$ ipython --no-banner

In [1]: import numpy as np

In [2]: from numpy import linalg as LA

In [3]: np.set_printoptions(precision=2, suppress=True, linewidth=140)

In [4]: M = np.load("out8.npy")

In [5]: print(M)
[[-2.66 -7.48  5.   -3.45]
 [-8.57  0.9   5.    0.86]
 [-1.6  -5.71  7.54  2.83]
 [ 6.42  1.96  7.18 -1.87]
 [-3.8   3.78  4.32 -7.25]
 [-1.62  5.56 -8.11  0.76]
 [-8.34  1.29  3.68  3.89]
 [-6.72  3.37  3.18 -5.78]
 [-2.86 -4.43 -2.93 -7.97]
 [ 0.59  7.85  5.18 -3.35]
 [-5.66  5.07 -5.95  2.62]
 [ 4.17 -8.98 -0.59 -1.25]
 [-5.99  4.05 -6.47  2.43]
 [-6.8   2.42  3.75  5.82]
 [-4.51 -7.74  0.66 -4.4 ]
 [-7.66 -3.94 -4.68  2.01]
 [ 1.49  2.06 -7.52 -6.08]
 [ 6.82 -0.9  -5.51  4.72]
 [-3.38 -4.71  1.9  -7.92]
 [-3.5   2.46 -4.36  7.92]
 [-6.31 -2.93 -4.15  5.87]
 [-0.21  9.75  1.64 -1.48]
 [ 5.12 -1.11 -6.27 -5.76]
 [-7.5  -5.05 -0.28  4.26]
 [ 8.8   0.37  1.62 -4.45]
 [ 4.21  2.18  4.62 -7.5 ]
 [-5.2   5.74  0.03 -6.33]
 [-6.25 -2.44  3.17  6.7 ]
 [ 8.31 -5.03 -2.23  0.81]
 [ 8.88 -0.49  2.82 -3.59]
 [-9.22  2.24 -2.11 -2.36]]

In [6]: f, g = M[21], M[30]

In [7]: print(round(float(f @ f), 2))
99.99

In [8]: p = (f @ g) / (f @ f) * f

In [9]: print(p)
[-0.05  2.32  0.39 -0.35]

In [10]: print(LA.norm(M, axis=1).argmax())
15

In [11]: print(np.round(M[13] @ M[0], 2))
-1.34

In [12]: O, Rm = LA.qr(M)

In [13]: print(O.shape, Rm.shape)
(31, 4) (4, 4)

In [14]: print(np.allclose(Rm.T @ Rm, M.T @ M))
True

In [15]: print(O @ Rm)
[[-2.66 -7.48  5.   -3.45]
 [-8.57  0.9   5.    0.86]
 [-1.6  -5.71  7.54  2.83]
 [ 6.42  1.96  7.18 -1.87]
 [-3.8   3.78  4.32 -7.25]
 [-1.62  5.56 -8.11  0.76]
 [-8.34  1.29  3.68  3.89]
 [-6.72  3.37  3.18 -5.78]
 [-2.86 -4.43 -2.93 -7.97]
 [ 0.59  7.85  5.18 -3.35]
 [-5.66  5.07 -5.95  2.62]
 [ 4.17 -8.98 -0.59 -1.25]
 [-5.99  4.05 -6.47  2.43]
 [-6.8   2.42  3.75  5.82]
 [-4.51 -7.74  0.66 -4.4 ]
 [-7.66 -3.94 -4.68  2.01]
 [ 1.49  2.06 -7.52 -6.08]
 [ 6.82 -0.9  -5.51  4.72]
 [-3.38 -4.71  1.9  -7.92]
 [-3.5   2.46 -4.36  7.92]
 [-6.31 -2.93 -4.15  5.87]
 [-0.21  9.75  1.64 -1.48]
 [ 5.12 -1.11 -6.27 -5.76]
 [-7.5  -5.05 -0.28  4.26]
 [ 8.8   0.37  1.62 -4.45]
 [ 4.21  2.18  4.62 -7.5 ]
 [-5.2   5.74  0.03 -6.33]
 [-6.25 -2.44  3.17  6.7 ]
 [ 8.31 -5.03 -2.23  0.81]
 [ 8.88 -0.49  2.82 -3.59]
 [-9.22  2.24 -2.11 -2.36]]

In [16]: print(np.abs(np.diag(Rm)))
[32.62 25.9  25.18 25.85]

In [17]: print(Rm)
[[ 32.62  -1.94   0.21  -5.82]
 [  0.   -25.9    1.36   1.68]
 [  0.     0.   -25.18   4.45]
 [  0.     0.     0.    25.85]]

In [18]: print(np.round(O.T @ O, 2) + 0)
[[1. 0. 0. 0.]
 [0. 1. 0. 0.]
 [0. 0. 1. 0.]
 [0. 0. 0. 1.]]
